$ python3 -q
>>> import numpy as np
>>> import numpy.linalg as la
>>> np.set_printoptions(suppress=True, linewidth=160)
>>> feats = np.array([[1.0, 0.9, 0.81], [0.9, 1.0, 0.9], [0.81, 0.9, 1.0]])
>>> vals, evecs = la.eigh(feats)
>>> x0 = np.array([3, 1, -2])
>>> (np.sign(evecs[:, -1].round(6)) == np.sign(evecs[0, -1].round(6))).astype(int)
array([1, 1, 1])
>>> np.round(evecs * np.abs(vals) @ evecs.T, 2)
array([[1.  , 0.9 , 0.81],
       [0.9 , 1.  , 0.9 ],
       [0.81, 0.9 , 1.  ]])
>>> np.round(la.eigvalsh(feats[1:, 1:]), 2)
array([0.1, 1.9])
>>> Y = np.array([[-5, 3, -4, 0], [-2, -4, 5, -2]])
>>> X = Y.T @ Y
>>> X
array([[ 29,  -7,  10,   4],
       [ -7,  25, -32,   8],
       [ 10, -32,  41, -10],
       [  4,   8, -10,   4]])
>>> U, s, Vt = la.svd(X)
>>> evecs = Vt[:(s > 1e-8).sum()]
>>> rng = np.random.default_rng(168)
>>> x0 = X[3] + -3 * X[1] + rng.integers(2) * np.eye(4)[2]
>>> print(x0)
[ 25. -67.  86. -20.]
>>> np.round(np.diag(evecs.T @ evecs), 2)
array([0.95, 0.36, 0.59, 0.1 ])
>>> print(np.allclose(evecs.T @ evecs @ x0, x0))
True
>>> np.round(evecs.T @ evecs, 2)
array([[ 0.95, -0.01,  0.05,  0.21],
       [-0.01,  0.36, -0.46,  0.14],
       [ 0.05, -0.46,  0.59, -0.16],
       [ 0.21,  0.14, -0.16,  0.1 ]])
>>> U, s, Vt = la.svd(X, full_matrices=False)
>>> np.round(Vt @ Vt.T, 2) + 0
array([[1., 0., 0., 0.],
       [0., 1., 0., 0.],
       [0., 0., 1., 0.],
       [0., 0., 0., 1.]])
>>> print(np.round(np.cumsum(s ** 2) / np.sum(s ** 2), 2))
[0.87 1.   1.   1.  ]
>>> print(np.abs(U[:, 0]).round(6).argmax())
2
>>> (s > 1e-8).sum()
np.int64(2)
>>> np.round(np.abs(Vt[0]), 2)
array([0.26, 0.58, 0.75, 0.17])
>>> np.round(s / s[0], 2) + 0
array([1.  , 0.38, 0.  , 0.  ])
>>> np.round(U.T @ X @ Vt.T, 2) + 0
array([[71.51,  0.  ,  0.  ,  0.  ],
       [ 0.  , 27.49,  0.  ,  0.  ],
       [ 0.  ,  0.  ,  0.  ,  0.  ],
       [ 0.  ,  0.  ,  0.  ,  0.  ]])
>>> print(np.round(np.sqrt((s ** 2).sum()), 2), round(float(la.norm(X)), 2))
76.61 76.61
>>> np.round(U.T @ U, 2) + 0
array([[1., 0., 0., 0.],
       [0., 1., 0., 0.],
       [0., 0., 1., 0.],
       [0., 0., 0., 1.]])
>>> la.lstsq(X[:-1].T, X[-1])[2]
np.int32(2)
>>> np.unique(X.round(6), axis=0).shape
(4, 4)
>>> print(np.round(X @ la.pinv(X) @ X, 2))
[[ 29.  -7.  10.   4.]
 [ -7.  25. -32.   8.]
 [ 10. -32.  41. -10.]
 [  4.   8. -10.   4.]]
>>> A = np.load("data.npy")
>>> A
array([[-0.38, -5.89,  8.07],
       [ 7.34,  6.41,  2.25],
       [-4.15, -1.96,  8.88],
       [-7.16,  0.63, -6.95],
       [-7.26, -3.2 ,  6.08],
       [ 8.44, -4.98,  1.99],
       [ 4.68,  8.83, -0.2 ],
       [ 2.55,  0.8 ,  9.64],
       [-0.75, -9.33,  3.53],
       [ 5.31, -6.07,  5.91],
       [ 3.46,  4.93, -7.98],
       [-6.01, -6.5 , -4.65],
       [-6.12, -6.67,  4.24],
       [ 7.52,  6.46,  1.31],
       [ 7.74, -1.76, -6.09],
       [ 9.43, -3.2 , -0.9 ],
       [ 8.55, -2.25, -4.68],
       [-9.44, -2.7 ,  1.9 ],
       [ 8.21, -2.8 , -4.97],
       [-2.19,  6.29,  7.46],
       [ 9.74,  0.95,  2.07],
       [ 0.56, -4.52,  8.9 ],
       [ 7.2 , -6.19, -3.14],
       [ 2.97, -8.78,  3.75]])
>>> x0 = np.array([-3, -3, 2])
>>> rhs = A @ x0
>>> np.round(la.pinv(A) @ A, 2) + 0
array([[1., 0., 0.],
       [0., 1., 0.],
       [0., 0., 1.]])
>>> np.round(la.solve(A.T @ A, A.T @ rhs), 2)
array([-3., -3.,  2.])
>>> rhs = rhs + 0.05 * rng.normal(size=24)
>>> rhs.round(2)
array([ 34.98, -36.77,  36.06,   5.73,  43.56,  -6.37, -41.01,   9.12,  37.34,  14.04, -41.15,  28.26,  46.84, -39.27, -30.23, -20.46, -28.2 ,  40.15, -26.2 ,
         2.58, -27.91,  29.64,  -9.32,  25.05])
>>> coef, *_ = la.lstsq(A, rhs)
>>> [round(float(la.norm(la.solve(A.T @ A + lam * np.eye(3), A.T @ rhs))), 2) for lam in (0, 1, 10, 100)]
[4.69, 4.69, 4.64, 4.26]
>>> print(coef.round())
[-3. -3.  2.]
>>> print(np.round(A.T @ (rhs - A @ coef), 2) + 0)
[0. 0. 0.]
